$ ipython --no-banner

In [1]: import numpy as np

In [2]: np.set_printoptions(precision=2, suppress=True, linewidth=160)

In [3]: rnd = lambda a: np.round(a, 2) + 0

In [4]: F = np.load("a.npy")

In [5]: F
Out[5]: 
array([[ 4.46,  0.59,  0.78, -0.19, -0.02],
       [ 0.59,  5.41, -0.1 , -0.28,  0.51],
       [ 0.78, -0.1 ,  3.59, -0.01, -0.45],
       [-0.19, -0.28, -0.01,  5.15, -0.16],
       [-0.02,  0.51, -0.45, -0.16,  4.38]])

In [6]: vals, evecs = np.linalg.eig(F)

In [7]: print(rnd(np.sort(np.linalg.eigvals(F @ F))))
[ 9.01 15.98 24.93 25.01 35.96]

In [8]: rnd(vals)
Out[8]: array([3.  , 6.  , 4.  , 4.99, 5.  ])

In [9]: x = np.ones(5)

In [10]: for _ in range(4):
    ...:     x = F @ x
    ...:     x /= np.linalg.norm(x)
    ...:     print(round(x @ F @ x, 2))
    ...: 
5.15
5.36
5.51
5.63

In [11]: rnd(x)
Out[11]: array([0.53, 0.76, 0.18, 0.18, 0.27])

In [12]: rng = np.random.default_rng(45390)

In [13]: z = rng.permutation(5)

In [14]: z
Out[14]: array([0, 4, 1, 3, 2])

In [15]: out = F[z][:, z]

In [16]: rnd(np.linalg.det(out)), rnd(np.linalg.det(F[z]))
Out[16]: (np.float64(1796.63), np.float64(1796.63))

In [17]: print(np.trace(out))
22.99

In [18]: out
Out[18]: 
array([[ 4.46, -0.02,  0.59, -0.19,  0.78],
       [-0.02,  4.38,  0.51, -0.16, -0.45],
       [ 0.59,  0.51,  5.41, -0.28, -0.1 ],
       [-0.19, -0.16, -0.28,  5.15, -0.01],
       [ 0.78, -0.45, -0.1 , -0.01,  3.59]])

In [19]: rnd(np.sort(np.abs(np.linalg.eigvals(out))))
Out[19]: array([3.  , 4.  , 4.99, 5.  , 6.  ])

In [20]: vals, evecs = np.linalg.eigh(F)

In [21]: rnd(np.abs(evecs[:, -1]))
Out[21]: array([0.37, 0.79, 0.04, 0.4 , 0.27])

In [22]: np.unique(vals.round(6) + 0, return_counts=True)[1]
Out[22]: array([1, 1, 1, 1, 1])

In [23]: rnd(np.linalg.eigvalsh(F + 3 * np.eye(5)))
Out[23]: array([6.  , 7.  , 7.99, 8.  , 9.  ])

In [24]: print(rnd(evecs.T @ evecs))
[[1. 0. 0. 0. 0.]
 [0. 1. 0. 0. 0.]
 [0. 0. 1. 0. 0.]
 [0. 0. 0. 1. 0.]
 [0. 0. 0. 0. 1.]]

In [25]: rnd(np.linalg.eigvalsh(F @ F))
Out[25]: array([ 9.01, 15.98, 24.93, 25.01, 35.96])

In [26]: (vals > 1e-8).sum(), (vals < -1e-8).sum()
Out[26]: (np.int64(5), np.int64(0))

In [27]: rnd(evecs @ np.diag(vals) @ evecs.T)
Out[27]: 
array([[ 4.46,  0.59,  0.78, -0.19, -0.02],
       [ 0.59,  5.41, -0.1 , -0.28,  0.51],
       [ 0.78, -0.1 ,  3.59, -0.01, -0.45],
       [-0.19, -0.28, -0.01,  5.15, -0.16],
       [-0.02,  0.51, -0.45, -0.16,  4.38]])

In [28]: proj = np.triu(np.array([[-3, 1, 5, -5, -5],
    ...:     [2, 1, 5, 5, -4],
    ...:     [-1, -2, -1, 1, 4],
    ...:     [-2, 2, -5, 4, -1],
    ...:     [-3, 5, -1, -3, -2]]), 1) + np.eye(5)

In [29]: out = proj @ F @ np.linalg.inv(proj)

In [30]: rnd(np.poly(out))
Out[30]: array([    1.  ,   -22.99,   208.82,  -935.85,  2066.74, -1796.63])

In [31]: rnd(np.linalg.det(out))
Out[31]: np.float64(1796.63)

In [32]: np.linalg.matrix_rank(out)
Out[32]: np.int64(5)

In [33]: feats = np.load("dump.npy")

In [34]: print(feats)
[[187 183  94 114  78]
 [183 263 114 145 120]
 [ 94 114  91  31  49]
 [114 145  31 132  72]
 [ 78 120  49  72  97]]

In [35]: vals, evecs = np.linalg.eigh(feats)

In [36]: rnd(vals)
Out[36]: array([  5.99,  25.82,  53.46,  79.69, 605.05])

In [37]: vals.sum(), np.trace(feats)
Out[37]: (np.float64(770.0), np.int64(770))

In [38]: rnd(np.linalg.eigvalsh(feats @ feats))
Out[38]: array([    35.87,    666.63,   2857.44,   6349.83, 366086.23])

In [39]: np.unique(vals.round(6) + 0, return_counts=True)[1]
Out[39]: array([1, 1, 1, 1, 1])

In [40]: print(rnd(np.linalg.eigvalsh(feats + 5 * np.eye(5))))
[ 10.99  30.82  58.46  84.69 610.05]

In [41]: rnd(evecs.T @ feats @ evecs)
Out[41]: 
array([[  5.99,   0.  ,   0.  ,   0.  ,   0.  ],
       [  0.  ,  25.82,   0.  ,   0.  ,   0.  ],
       [  0.  ,   0.  ,  53.46,   0.  ,   0.  ],
       [  0.  ,   0.  ,   0.  ,  79.69,   0.  ],
       [  0.  ,   0.  ,   0.  ,   0.  , 605.05]])

In [42]: rnd(np.abs(evecs[:, -1]))
Out[42]: array([0.51, 0.64, 0.29, 0.39, 0.31])

In [43]: (vals > 1e-8).sum(), (vals < -1e-8).sum()
Out[43]: (np.int64(5), np.int64(0))

In [44]: np.abs(evecs[:, -1]).round(6).argmax()
Out[44]: np.int64(1)

In [45]: rnd(np.linalg.svd(feats, compute_uv=False))
Out[45]: array([605.05,  79.69,  53.46,  25.82,   5.99])

In [46]: vals, evecs = np.linalg.eig(feats)

In [47]: rnd(np.sort(np.linalg.eigvals(feats.T)))
Out[47]: array([  5.99,  25.82,  53.46,  79.69, 605.05])

In [48]: print(np.kron(np.eye(2, dtype=int), feats))
[[187 183  94 114  78   0   0   0   0   0]
 [183 263 114 145 120   0   0   0   0   0]
 [ 94 114  91  31  49   0   0   0   0   0]
 [114 145  31 132  72   0   0   0   0   0]
 [ 78 120  49  72  97   0   0   0   0   0]
 [  0   0   0   0   0 187 183  94 114  78]
 [  0   0   0   0   0 183 263 114 145 120]
 [  0   0   0   0   0  94 114  91  31  49]
 [  0   0   0   0   0 114 145  31 132  72]
 [  0   0   0   0   0  78 120  49  72  97]]

In [49]: rnd(np.linalg.eigvals(feats))
Out[49]: array([605.05,  79.69,  53.46,   5.99,  25.82])

In [50]: np.einsum("ii->", feats)
Out[50]: np.int64(770)

In [51]: x = np.array([-1, 1, -1, 1, 2])

In [52]: feats @ x
Out[52]: array([172, 351,  58, 276, 259])

In [53]: print(np.einsum("ij,j->i", feats, x))
[172 351  58 276 259]

In [54]: np.linalg.norm(feats @ x) <= np.linalg.norm(feats, 2) * np.linalg.norm(x) + 1e-9
Out[54]: np.True_

In [55]: (feats * x).sum(axis=1)
Out[55]: array([172, 351,  58, 276, 259])

In [56]: feats @ np.ones(5)
Out[56]: array([656., 825., 379., 494., 416.])

In [57]: feats @ (2 * x)
Out[57]: array([344, 702, 116, 552, 518])

In [58]: G = feats.T @ feats

In [59]: np.trace(G), (feats ** 2).sum()
Out[59]: (np.int64(375996), np.int64(375996))

In [60]: rnd(np.linalg.svd(feats, compute_uv=False) ** 2)
Out[60]: array([366086.23,   6349.83,   2857.44,    666.63,     35.87])

In [61]: np.diag(G)
Out[61]: array([ 96374, 151079,  33475,  57590,  37478])

In [62]: np.allclose(G, G.T)
Out[62]: True

In [63]: rnd(np.linalg.eigvalsh(G)[::-1])
Out[63]: array([366086.23,   6349.83,   2857.44,    666.63,     35.87])

In [64]: f = np.array([-1, 0, -2])

In [65]: W0 = np.outer(rng.normal(size=23), f) + 0.1 * rng.normal(size=(23, 3))

In [66]: print(rnd(W0))
[[-0.39 -0.06 -0.42]
 [-0.66 -0.02 -1.73]
 [ 2.18 -0.08  4.14]
 [ 1.02 -0.03  2.21]
 [-1.52 -0.06 -3.02]
 [-1.41  0.04 -3.09]
 [ 0.48 -0.17  1.17]
 [ 0.02  0.04  0.07]
 [-0.04 -0.16  0.23]
 [-0.82  0.08 -1.73]
 [ 3.2   0.07  6.56]
 [-0.4  -0.13 -0.75]
 [ 0.86  0.2   1.54]
 [-0.74 -0.11 -1.18]
 [ 0.49  0.14  0.96]
 [ 1.27 -0.08  2.68]
 [ 0.69  0.01  1.15]
 [ 0.25  0.03  0.27]
 [ 0.77  0.    1.6 ]
 [ 0.51  0.    0.61]
 [ 1.79 -0.08  3.55]
 [ 0.2  -0.09  0.38]
 [ 1.42  0.1   2.72]]

In [67]: z = W0[:, 2] > np.median(W0[:, 2])

In [68]: f = W0[z].mean(axis=0) - W0[~z].mean(axis=0)

In [69]: rnd(f)
Out[69]: array([1.7 , 0.04, 3.44])

In [70]: np.argsort(-np.abs(f).round(6), kind="stable")
Out[70]: array([2, 0, 1])

In [71]: (((W0 - W0.mean(axis=0)) @ f > 0) == z).mean()
Out[71]: np.float64(1.0)

In [72]: G = np.cov(W0, rowvar=False)

In [73]: rnd(np.linalg.eigvalsh(G)[::-1])
Out[73]: array([6.46, 0.01, 0.  ])

In [74]: np.argsort(-W0.std(axis=0).round(6), kind="stable")
Out[74]: array([2, 0, 1])

In [75]: rnd(G)
Out[75]: 
array([[1.28, 0.02, 2.56],
       [0.02, 0.01, 0.02],
       [2.56, 0.02, 5.19]])

In [76]: rnd(np.corrcoef(W0.T))
Out[76]: 
array([[1.  , 0.15, 1.  ],
       [0.15, 1.  , 0.1 ],
       [1.  , 0.1 , 1.  ]])

In [77]: rnd(np.corrcoef(W0[:, 2], W0[:, 1])[0, 1])
Out[77]: np.float64(0.1)

In [78]: print(rnd(W0.std(axis=0)))
[1.11 0.09 2.23]

In [79]: rnd(np.polyfit(W0[:, 2], W0[:, 1], 1))
Out[79]: array([ 0.  , -0.02])

In [80]: print(rnd(np.median(W0, axis=0)))
[ 0.48 -0.02  0.61]

In [81]: G.shape
Out[81]: (3, 3)

In [82]: np.argwhere(np.triu(np.abs(np.corrcoef(W0.T)) > 0.8, 1))
Out[82]: array([[0, 2]])

In [83]: Z = W0[[3, 7]].astype(float)

In [84]: for _ in range(3):
    ...:     z = np.linalg.norm(W0[:, None] - Z, axis=-1).argmin(axis=1)
    ...:     Z = np.array([W0[z == j].mean(axis=0) for j in range(2)])
    ...: 

In [85]: z
Out[85]: array([1, 1, 0, 0, 1, 1, 0, 1, 1, 1, 0, 1, 0, 1, 1, 0, 0, 1, 0, 1, 0, 1, 0])

In [86]: rnd(Z)
Out[86]: 
array([[ 1.37, -0.01,  2.73],
       [-0.35, -0.02, -0.72]])

In [87]: print(rnd(Z[1] - Z[0]))
[-1.71 -0.02 -3.46]

In [88]: np.abs(Z[1] - Z[0]).argmax()
Out[88]: np.int64(2)

In [89]: arr = np.loadtxt("sample18.csv", delimiter=",")

In [90]: rnd(arr)
Out[90]: 
array([[ 1.  ,  0.  ,  0.  ,  0.  ,  0.  ,  0.  ],
       [ 0.  ,  1.  ,  0.  ,  0.  ,  0.  ,  0.  ],
       [ 0.  ,  0.  ,  0.87,  0.  ,  0.  ,  0.5 ],
       [ 0.  ,  0.  ,  0.  ,  1.  ,  0.  ,  0.  ],
       [ 0.  ,  0.  ,  0.  ,  0.  ,  1.  ,  0.  ],
       [ 0.  ,  0.  , -0.5 ,  0.  ,  0.  ,  0.87]])

In [91]: # splits into 5 blocks

In [92]: x = np.array([3, 3, -3, 1, -2, 0])

In [93]: rnd((arr * x).sum(axis=1))
Out[93]: array([ 3. ,  3. , -2.6,  1. , -2. ,  1.5])

In [94]: rnd(np.einsum("ij,j->i", arr, x))
Out[94]: array([ 3. ,  3. , -2.6,  1. , -2. ,  1.5])

In [95]: rnd(arr @ np.eye(6)[5])
Out[95]: array([0.  , 0.  , 0.5 , 0.  , 0.  , 0.87])

In [96]: rnd(arr @ np.ones(6))
Out[96]: array([1.  , 1.  , 1.37, 1.  , 1.  , 0.37])

In [97]: (arr @ x).argmax()
Out[97]: np.int64(0)

In [98]: rnd(arr @ x)
Out[98]: array([ 3. ,  3. , -2.6,  1. , -2. ,  1.5])

In [99]: np.sign((arr @ x).round(6))
Out[99]: array([ 1.,  1., -1.,  1., -1.,  1.])

In [100]: rnd(arr * x)
Out[100]: 
array([[ 3. ,  0. ,  0. ,  0. ,  0. ,  0. ],
       [ 0. ,  3. ,  0. ,  0. ,  0. ,  0. ],
       [ 0. ,  0. , -2.6,  0. ,  0. ,  0. ],
       [ 0. ,  0. ,  0. ,  1. ,  0. ,  0. ],
       [ 0. ,  0. ,  0. ,  0. , -2. ,  0. ],
       [ 0. ,  0. ,  1.5,  0. ,  0. ,  0. ]])

In [101]: rnd(arr @ arr.T)
Out[101]: 
array([[1., 0., 0., 0., 0., 0.],
       [0., 1., 0., 0., 0., 0.],
       [0., 0., 1., 0., 0., 0.],
       [0., 0., 0., 1., 0., 0.],
       [0., 0., 0., 0., 1., 0.],
       [0., 0., 0., 0., 0., 1.]])

In [102]: rnd(np.linalg.svd(arr, compute_uv=False))
Out[102]: array([1., 1., 1., 1., 1., 1.])

In [103]: def softmax(z):
     ...:     e = np.exp(z - z.max(axis=-1, keepdims=True))
     ...:     return e / e.sum(axis=-1, keepdims=True)
     ...: 

In [104]: rnd(softmax(arr[1]))
Out[104]: array([0.13, 0.35, 0.13, 0.13, 0.13, 0.13])

In [105]: rnd(softmax(arr[1] + 4))
Out[105]: array([0.13, 0.35, 0.13, 0.13, 0.13, 0.13])

In [106]: scores = arr @ arr.T / np.sqrt(6)

In [107]: rnd(softmax(scores)[1] @ arr)
Out[107]: array([0.15, 0.23, 0.06, 0.15, 0.15, 0.21])

In [108]: rnd(softmax(scores + np.triu(np.full(scores.shape, -np.inf), 1)))
Out[108]: 
array([[1.  , 0.  , 0.  , 0.  , 0.  , 0.  ],
       [0.4 , 0.6 , 0.  , 0.  , 0.  , 0.  ],
       [0.29, 0.29, 0.43, 0.  , 0.  , 0.  ],
       [0.22, 0.22, 0.22, 0.33, 0.  , 0.  ],
       [0.18, 0.18, 0.18, 0.18, 0.27, 0.  ],
       [0.15, 0.15, 0.15, 0.15, 0.15, 0.23]])

In [109]: rnd(softmax(scores))
Out[109]: 
array([[0.23, 0.15, 0.15, 0.15, 0.15, 0.15],
       [0.15, 0.23, 0.15, 0.15, 0.15, 0.15],
       [0.15, 0.15, 0.23, 0.15, 0.15, 0.15],
       [0.15, 0.15, 0.15, 0.23, 0.15, 0.15],
       [0.15, 0.15, 0.15, 0.15, 0.23, 0.15],
       [0.15, 0.15, 0.15, 0.15, 0.15, 0.23]])

In [110]: M = np.loadtxt("case16.csv", delimiter=",")

In [111]: M
Out[111]: 
array([[ 0., -1.,  0.],
       [-1.,  0.,  0.],
       [ 0.,  0.,  0.]])

In [112]: # looks like rank 2

In [113]: x = np.array([-1, 2, 1, 0, 2])

In [114]: rhs = F @ x

In [115]: rnd(rhs)
Out[115]: array([-2.54, 11.15,  1.71, -0.7 ,  9.35])

In [116]: rnd(np.linalg.solve(F.T, F[2]))
Out[116]: array([0., 0., 1., 0., 0.])

In [117]: rnd(np.linalg.solve(F, -2 * rhs))
Out[117]: array([ 2., -4., -2.,  0., -4.])

In [118]: rnd(np.linalg.norm(M, 2) / np.linalg.norm(M))
Out[118]: np.float64(0.71)

In [119]: vals, evecs = np.linalg.eigh(M)

In [120]: rnd(np.linalg.eigvalsh(M + -2 * np.eye(3)))
Out[120]: array([-3., -2., -1.])

In [121]: print(rnd(evecs @ np.diag(vals) @ evecs.T))
[[ 0. -1.  0.]
 [-1.  0.  0.]
 [ 0.  0.  0.]]

In [122]: rnd(np.linalg.svd(M, compute_uv=False))
Out[122]: array([1., 1., 0.])

In [123]: print(rnd(evecs.T @ M @ evecs))
[[-1.  0.  0.]
 [ 0.  0.  0.]
 [ 0.  0.  1.]]

In [124]: rnd(evecs.T @ evecs)
Out[124]: 
array([[1., 0., 0.],
       [0., 1., 0.],
       [0., 0., 1.]])
